$ ipython --no-banner

In [1]: import numpy as np

In [2]: from numpy import linalg as LA

In [3]: np.set_printoptions(precision=4, suppress=True, linewidth=100, floatmode="fixed")

In [4]: mat = np.loadtxt("m.csv", delimiter=",")

In [5]: mat
Out[5]: 
array([[ 0.1781, -0.8617, -0.4462],
       [ 0.6169, -0.4219, -0.9579],
       [ 0.6696, -0.9527, -0.9737],
       [-0.1781,  0.9680,  0.4462],
       [ 0.4930,  0.9919, -0.8937],
       [ 0.3452,  0.2449, -0.7443],
       [-0.8243,  0.9996,  0.9961],
       [-0.0898,  0.2636,  0.2355],
       [-0.4930,  0.4462,  0.8937],
       [ 0.2636,  0.9771, -0.6169],
       [ 0.8243,  0.9478, -0.9961],
       [ 0.6169, -0.4219, -0.9579],
       [ 0.8937, -0.7163, -0.9991]])

In [6]: z = mat[:, 0] > np.median(mat[:, 0])

In [7]: u = mat[z].mean(axis=0) - mat[~z].mean(axis=0)

In [8]: np.argsort(-np.abs(u).round(6), kind="stable")
Out[8]: array([2, 0, 1])

In [9]: print(u)
[ 0.7998 -0.5295 -1.0722]

In [10]: ((mat - mat.mean(axis=0)) @ u > 0).astype(int)
Out[10]: array([1, 1, 1, 0, 1, 1, 0, 0, 0, 0, 1, 1, 1])

In [11]: X = np.loadtxt("w.csv", delimiter=",")

In [12]: print(X)
[[-0.1868  2.3633 -2.5453]
 [ 2.3633 -1.7197 -0.5851]
 [-2.5453 -0.5851 -1.0934]]

In [13]: t3 = np.stack([X, -2 * X, X[::-1]])

In [14]: LA.matrix_rank(t3.reshape(3, -1))
Out[14]: np.int64(2)

In [15]: t3.shape
Out[15]: (3, 3, 3)

In [16]: LA.norm(t3, axis=(1, 2))
Out[16]: array([ 5.3852, 10.7703,  5.3852])

In [17]: np.einsum("bij,cij->bc", t3, t3)
Out[17]: 
array([[ 28.9999, -57.9999,  12.6363],
       [-57.9999, 115.9998, -25.2727],
       [ 12.6363, -25.2727,  28.9999]])

In [18]: LA.det(t3)
Out[18]: array([  23.9998, -191.9986,  -23.9998])

In [19]: (t3 @ X.T).shape
Out[19]: (3, 3, 3)

In [20]: u = np.array([5, 4, 1])

In [21]: np.correlate(X[1], X[2], "full")
Out[21]: array([-2.5840,  0.4976, -4.3694,  4.7195,  1.4893])

In [22]: np.round(LA.det(2 * X), 4), np.round(LA.det(X), 4)
Out[22]: (np.float64(191.9986), np.float64(23.9998))

In [23]: LA.eigvals(X)
Out[23]: array([ 3.0000, -4.0000, -2.0000])

In [24]: round(np.einsum("ij,ji->", X, X), 4)
Out[24]: np.float64(28.9999)

In [25]: print(np.kron(np.eye(2, dtype=int), X))
[[-0.1868  2.3633 -2.5453 -0.0000  0.0000 -0.0000]
 [ 2.3633 -1.7197 -0.5851  0.0000 -0.0000 -0.0000]
 [-2.5453 -0.5851 -1.0934 -0.0000 -0.0000 -0.0000]
 [-0.0000  0.0000 -0.0000 -0.1868  2.3633 -2.5453]
 [ 0.0000 -0.0000 -0.0000  2.3633 -1.7197 -0.5851]
 [-0.0000 -0.0000 -0.0000 -2.5453 -0.5851 -1.0934]]

In [26]: evals, evecs = LA.eigh(X)

In [27]: x0 = np.array([-3, 1, -3])

In [28]: print((np.sign(evecs[:, -1].round(6)) == np.sign(evecs[0, -1].round(6))).astype(int))
[1 1 0]

In [29]: evecs * np.maximum(evals, 0) @ evecs.T
Out[29]: 
array([[ 1.6267,  0.9569, -1.1482],
       [ 0.9569,  0.5629, -0.6754],
       [-1.1482, -0.6754,  0.8105]])

In [30]: Xs = (mat - mat.mean(axis=0)) / mat.std(axis=0)

In [31]: print(np.argwhere(np.abs(Xs) > 2))
[[6 0]]

In [32]: Xs.std(axis=0)
Out[32]: array([1.0000, 1.0000, 1.0000])

In [33]: beta = LA.lstsq(np.delete(Xs, 0, axis=1), Xs[:, 0])[0]

In [34]: np.abs(beta).argmax()
Out[34]: np.int64(1)

In [35]: beta
Out[35]: array([-0.0402, -0.9508])

In [36]: K = np.loadtxt("run15.csv", delimiter=",")

In [37]: K
Out[37]: 
array([[-2.9991, -0.0395,  0.0616],
       [ 1.4090, -1.5372, -2.1567],
       [ 1.6375, -2.4675, -0.4796],
       [ 2.9690, -0.2726,  0.3331],
       [-1.4844,  0.1365, -2.6035],
       [ 0.2498, -2.9874, -0.1154],
       [ 2.0409, -2.1287, -0.5508],
       [-0.2238, -1.8104, -2.3817],
       [-2.4052, -0.3734, -1.7537],
       [ 0.0727, -0.0249, -2.9990],
       [-1.3885, -1.8426, -1.9175],
       [ 2.3350,  0.4069,  1.8391],
       [ 1.2561, -1.4303,  2.3188],
       [ 2.6251, -0.3457, -1.4104],
       [ 2.1578,  0.0299,  2.0840],
       [-2.7504, -0.9966, -0.6648],
       [ 2.9688,  0.4144,  0.1208],
       [ 2.1196, -0.6603,  2.0178],
       [ 0.1173,  1.3760,  2.6632],
       [-0.3641,  2.9345, -0.5058],
       [ 2.4549,  0.9788,  1.4196],
       [-1.7383, -1.9956, -1.4128]])

In [38]: Xs = (K - K.mean(axis=0)) / K.std(axis=0)

In [39]: Xs.std(axis=0)
Out[39]: array([1.0000, 1.0000, 1.0000])

In [40]: beta = LA.lstsq(np.delete(Xs, 0, axis=1), Xs[:, 0])[0]

In [41]: round(float(1 - np.var(Xs[:, 0] - np.delete(Xs, 0, axis=1) @ beta)), 4)
Out[41]: 0.1935

In [42]: Q, _ = LA.qr(np.array([[-1.5, 0.3, 0.0], [0.5, 0.6, -0.9], [-0.6, -1.3, -0.7]]))

In [43]: feats = Q[:, :3]

In [44]: feats
Out[44]: 
array([[-0.8870, -0.4456,  0.1212],
       [ 0.2957, -0.3463,  0.8903],
       [-0.3548,  0.8255,  0.4389]])

In [45]: rng = np.random.default_rng(95)

In [46]: z = rng.permutation(3)

In [47]: print(z)
[1 2 0]

In [48]: B = feats[z][:, z]

In [49]: np.sort(np.abs(LA.eigvals(B)))
Out[49]: array([1.0000, 1.0000, 1.0000])

In [50]: np.round(LA.det(B), 4), round(LA.det(feats[z]), 4)
Out[50]: (np.float64(1.0), np.float64(1.0))

In [51]: u = np.array([6, 3, 0])

In [52]: B = feats + np.outer(u, np.eye(3)[0])

In [53]: LA.matrix_rank(LA.inv(B) - LA.inv(feats), tol=1e-8)
Out[53]: np.int64(1)

In [54]: B
Out[54]: 
array([[ 5.1130, -0.4456,  0.1212],
       [ 3.2957, -0.3463,  0.8903],
       [-0.3548,  0.8255,  0.4389]])

In [55]: LA.matrix_rank(B - feats)
Out[55]: np.int64(1)

In [56]: J = np.load("block16.npy")

In [57]: J
Out[57]: 
array([[-0.3841,  0.5782,  0.7199],
       [-0.7682, -0.6326,  0.0982],
       [ 0.5121, -0.5153,  0.6871]])

In [58]: x0 = np.array([-1, -4, 7])

In [59]: h1 = np.maximum(X @ x0, 0)

In [60]: np.flatnonzero(h1 > 1e-9)
Out[60]: array([1])

In [61]: h1
Out[61]: array([0.0000, 0.4198, 0.0000])

In [62]: X * (h1 > 1e-9)[:, None]
Out[62]: 
array([[-0.0000,  0.0000, -0.0000],
       [ 2.3633, -1.7197, -0.5851],
       [-0.0000, -0.0000, -0.0000]])

In [63]: X.T @ h1
Out[63]: array([ 0.9921, -0.7219, -0.2456])
